% ipython --no-banner

In [1]: import numpy as np

In [2]: np.set_printoptions(precision=2, suppress=True, linewidth=100, sign=" ")

In [3]: W0 = np.load("block4.npy")

In [4]: W0
Out[4]: 
array([[ 1,  1,  1,  1,  1,  1,  1,  1],
       [ 1,  1, -1, -1, -1, -1,  1,  1],
       [ 1, -1,  1, -1,  1, -1,  1, -1],
       [ 1, -1, -1,  1, -1,  1,  1, -1],
       [ 1, -1, -1,  1,  1, -1, -1,  1],
       [ 1,  1, -1, -1,  1,  1, -1, -1]])

In [5]: A2 = W0 / np.sqrt((W0 ** 2).mean(axis=1, keepdims=True))

In [6]: W0 - W0.mean(axis=1, keepdims=True)
Out[6]: 
array([[ 0.,  0.,  0.,  0.,  0.,  0.,  0.,  0.],
       [ 1.,  1., -1., -1., -1., -1.,  1.,  1.],
       [ 1., -1.,  1., -1.,  1., -1.,  1., -1.],
       [ 1., -1., -1.,  1., -1.,  1.,  1., -1.],
       [ 1., -1., -1.,  1.,  1., -1., -1.,  1.],
       [ 1.,  1., -1., -1.,  1.,  1., -1., -1.]])

In [7]: A2[5]
Out[7]: array([ 1.,  1., -1., -1.,  1.,  1., -1., -1.])

In [8]: np.linalg.matrix_rank(A2) == np.linalg.matrix_rank(W0)
Out[8]: np.True_

In [9]: E = np.loadtxt("sample17.csv", delimiter=",")

In [10]: E
Out[10]: 
array([[ 1.02,  2.  , -3.  , -4.  ,  3.  ,  2.  ,  3.  ,  1.  , -3.  ],
       [-3.  ,  3.02, -5.  ,  5.  ,  4.  ,  0.  ,  1.  ,  2.  , -3.  ],
       [-3.  ,  1.  , -2.98, -2.  ,  5.  ,  3.  , -4.  , -1.  ,  3.  ],
       [ 2.  , -2.  ,  5.  , -1.98, -1.  , -3.  , -2.  , -4.  ,  3.  ],
       [ 2.  , -5.  ,  5.  ,  3.  ,  5.02,  5.  , -4.  ,  5.  ,  1.  ],
       [ 0.  ,  3.  , -1.  , -4.  , -4.  , -1.98,  3.  ,  0.  , -1.  ],
       [ 3.  , -4.  , -3.  , -5.  ,  4.  ,  1.  , -4.98, -3.  ,  5.  ],
       [-2.  ,  4.  , -3.  ,  2.  , -5.  , -5.  , -3.  ,  4.02, -4.  ],
       [ 1.  ,  2.  , -3.  , -4.  ,  3.  ,  2.  ,  3.  ,  1.  , -2.98]])

In [11]: (E - E.T) / 2
Out[11]: 
array([[ 0. ,  2.5,  0. , -3. ,  0.5,  1. ,  0. ,  1.5, -2. ],
       [-2.5,  0. , -3. ,  3.5,  4.5, -1.5,  2.5, -1. , -2.5],
       [ 0. ,  3. ,  0. , -3.5,  0. ,  2. , -0.5,  1. ,  3. ],
       [ 3. , -3.5,  3.5,  0. , -2. ,  0.5,  1.5, -3. ,  3.5],
       [-0.5, -4.5,  0. ,  2. ,  0. ,  4.5, -4. ,  5. , -1. ],
       [-1. ,  1.5, -2. , -0.5, -4.5,  0. ,  1. ,  2.5, -1.5],
       [ 0. , -2.5,  0.5, -1.5,  4. , -1. ,  0. ,  0. ,  1. ],
       [-1.5,  1. , -1. ,  3. , -5. , -2.5,  0. ,  0. , -2.5],
       [ 2. ,  2.5, -3. , -3.5,  1. ,  1.5, -1. ,  2.5,  0. ]])

In [12]: np.sort(np.abs(np.linalg.eigvals(E)))
Out[12]: array([ 0.02,  2.13,  2.13,  5.09,  6.94,  6.94,  8.94,  9.22,  9.22])

In [13]: np.allclose(E, E.T)
Out[13]: False

In [14]: np.round(np.trace(E), 2)
Out[14]: np.float64(-1.82)

In [15]: round(float(np.linalg.det(E)), 2)
Out[15]: -16843.96

In [16]: feats = np.load("test13.npy")

In [17]: feats
Out[17]: 
array([[-3,  0,  0,  0,  0,  0,  0],
       [-1,  1,  0,  0,  0,  0,  0],
       [ 1,  2, -3,  0,  0,  0,  0],
       [-1,  3,  2,  0,  0,  0,  0],
       [ 1,  3, -3,  1,  3,  0,  0],
       [-1,  2, -3,  0, -2, -2,  0],
       [-1,  0, -2, -1,  1, -2,  1]])

In [18]: # null space of dimension 1

In [19]: U, sigma, Vh = np.linalg.svd(feats)

In [20]: vecs = Vh[:(sigma > 1e-8).sum()]

In [21]: rng = np.random.default_rng(89741)

In [22]: vec = feats[1] + 5 * feats[4] + rng.integers(2) * np.eye(7)[4]

In [23]: vec
Out[23]: array([  4.,  16., -15.,   5.,  16.,   0.,   0.])

In [24]: np.diag(vecs.T @ vecs)
Out[24]: array([ 1.  ,  1.  ,  1.  ,  0.81,  0.98,  0.98,  0.23])

In [25]: np.linalg.matrix_rank(np.vstack([feats, vec]))
Out[25]: np.int64(7)

In [26]: np.allclose(vecs.T @ vecs @ vec, vec)
Out[26]: False

In [27]: np.round(vecs.T @ vecs, 2) + 0
Out[27]: 
array([[ 1.  ,  0.  ,  0.  ,  0.  ,  0.  ,  0.  ,  0.  ],
       [ 0.  ,  1.  ,  0.  ,  0.  ,  0.  ,  0.  ,  0.  ],
       [ 0.  ,  0.  ,  1.  ,  0.  ,  0.  ,  0.  ,  0.  ],
       [ 0.  ,  0.  ,  0.  ,  0.81,  0.06, -0.06, -0.38],
       [ 0.  ,  0.  ,  0.  ,  0.06,  0.98,  0.02,  0.13],
       [ 0.  ,  0.  ,  0.  , -0.06,  0.02,  0.98, -0.13],
       [ 0.  ,  0.  ,  0.  , -0.38,  0.13, -0.13,  0.23]])

In [28]: A2 = feats / np.sqrt((feats ** 2).mean(axis=1, keepdims=True))

In [29]: np.linalg.norm(A2, axis=1)
Out[29]: array([ 2.65,  2.65,  2.65,  2.65,  2.65,  2.65,  2.65])

In [30]: np.linalg.matrix_rank(feats - feats.mean(axis=1, keepdims=True))
Out[30]: np.int64(6)

In [31]: np.linalg.matrix_rank(A2) == np.linalg.matrix_rank(feats)
Out[31]: np.True_

In [32]: rank = np.linalg.matrix_rank(feats)

In [33]: rank
Out[33]: np.int64(6)

In [34]: N = np.linalg.svd(feats)[2][rank:].T

In [35]: [int(np.linalg.matrix_rank(np.delete(feats, i, axis=0))) for i in range(7)]
Out[35]: [6, 6, 6, 6, 5, 5, 5]

In [36]: N.shape
Out[36]: (7, 1)

In [37]: [int(np.linalg.matrix_rank(feats[:i])) for i in range(1, len(feats) + 1)]
Out[37]: [1, 2, 3, 3, 4, 5, 6]

In [38]: np.round(feats @ N, 2) + 0
Out[38]: 
array([[ 0.],
       [ 0.],
       [ 0.],
       [ 0.],
       [ 0.],
       [ 0.],
       [ 0.]])

In [39]: [int(np.linalg.matrix_rank(feats[:, :j + 1])) for j in range(7)]
Out[39]: [1, 2, 3, 4, 5, 6, 6]

In [40]: A2 = feats + rng.integers(-2, 3, (7, 6)) @ rng.integers(-2, 3, (6, 7))

In [41]: A2
Out[41]: 
array([[ -6,   1,  -1,   3,  -6,   1,  -2],
       [ -2,  -3,   1,   4, -13,  -3,  -6],
       [  7,   6,  -7,   1,  -4,   0,   0],
       [ -7,  -7,   7,   1,   4,  -1,   0],
       [  4,   8,  -3,  -2,   1,   7,   4],
       [  2,  11,  -5,  -2,   5,  -6,   2],
       [  4,   7,  -4,  -4,   5,  13,  13]])

In [42]: A2 - feats
Out[42]: 
array([[ -3,   1,  -1,   3,  -6,   1,  -2],
       [ -1,  -4,   1,   4, -13,  -3,  -6],
       [  6,   4,  -4,   1,  -4,   0,   0],
       [ -6, -10,   5,   1,   4,  -1,   0],
       [  3,   5,   0,  -3,  -2,   7,   4],
       [  3,   9,  -2,  -2,   7,  -4,   2],
       [  5,   7,  -2,  -3,   4,  15,  12]])

In [43]: np.linalg.matrix_rank(A2 - feats, tol=1e-8)
Out[43]: np.int64(6)

In [44]: A = np.load("case17.npy")

In [45]: A
Out[45]: 
array([[ 0,  0,  0,  1,  1,  0,  1],
       [ 0,  0,  1,  0,  0,  1,  0],
       [ 0,  1,  0,  1,  0,  0,  0],
       [ 1,  0,  1,  0,  0,  1,  0],
       [ 1,  0,  0,  0,  0,  0,  0],
       [ 0,  1,  0,  1,  0,  0,  1],
       [ 1,  0,  0,  0,  0,  1,  0]])

In [46]: np.allclose(A, A.T)
Out[46]: True

In [47]: np.round(np.abs(np.linalg.eigvals(A)).max(), 2)
Out[47]: np.float64(2.47)

In [48]: np.allclose(A @ A.T, A.T @ A)
Out[48]: True

In [49]: np.trace(A)
Out[49]: np.int64(0)

In [50]: m1 = np.loadtxt("run6.csv", delimiter=",")

In [51]: m1
Out[51]: 
array([[ 0.07,  0.08,  0.15, -0.04, -0.1 ,  0.09],
       [ 0.63,  0.72,  1.35, -0.36, -0.9 ,  0.81],
       [ 0.07,  0.08,  0.15, -0.04, -0.1 ,  0.09],
       [ 0.84,  0.96,  1.8 , -0.48, -1.2 ,  1.08],
       [-0.63, -0.72, -1.35,  0.36,  0.9 , -0.81],
       [-0.14, -0.16, -0.3 ,  0.08,  0.2 , -0.18]])

In [52]: # null space of dimension 5

In [53]: U, sigma, Vh = np.linalg.svd(m1)

In [54]: np.argmax(sigma[:-1] / (sigma[1:] + 1e-6)) + 1
Out[54]: np.int64(1)

In [55]: sigma.round(2) + 0
Out[55]: array([ 4.09,  0.  ,  0.  ,  0.  ,  0.  ,  0.  ])

In [56]: A2 = U[:, :1] @ np.diag(sigma[:1]) @ Vh[:1]

In [57]: np.round(np.linalg.norm(m1 - A2) / np.linalg.norm(m1), 2)
Out[57]: np.float64(0.0)

In [58]: np.round(np.abs(m1 - A2).max(), 2)
Out[58]: np.float64(0.0)

In [59]: np.linalg.matrix_rank(A2)
Out[59]: np.int64(1)

In [60]: np.linalg.matrix_rank(m1, rtol=0.05)
Out[60]: np.int64(1)

In [61]: np.round(np.linalg.norm(m1 - A2, 2), 2), np.round(sigma[1], 2)
Out[61]: (np.float64(0.0), np.float64(0.0))

In [62]: data = np.load("a.npy")

In [63]: data
Out[63]: 
array([[ 0,  0,  2],
       [ 0,  0,  0],
       [ 0, -1,  0]])

In [64]: # looks like rank 2

In [65]: rank = np.linalg.matrix_rank(data)

In [66]: rank
Out[66]: np.int64(2)

In [67]: N = np.linalg.svd(data)[2][rank:].T

In [68]: N @ N.T
Out[68]: 
array([[ 1.,  0.,  0.],
       [ 0.,  0.,  0.],
       [ 0.,  0.,  0.]])

In [69]: [int(np.linalg.matrix_rank(data[:, :j + 1])) for j in range(3)]
Out[69]: [0, 1, 2]

In [70]: [int(np.linalg.matrix_rank(np.delete(data, i, axis=0))) for i in range(3)]
Out[70]: [1, 2, 1]

In [71]: np.allclose(data @ N, 0)
Out[71]: True
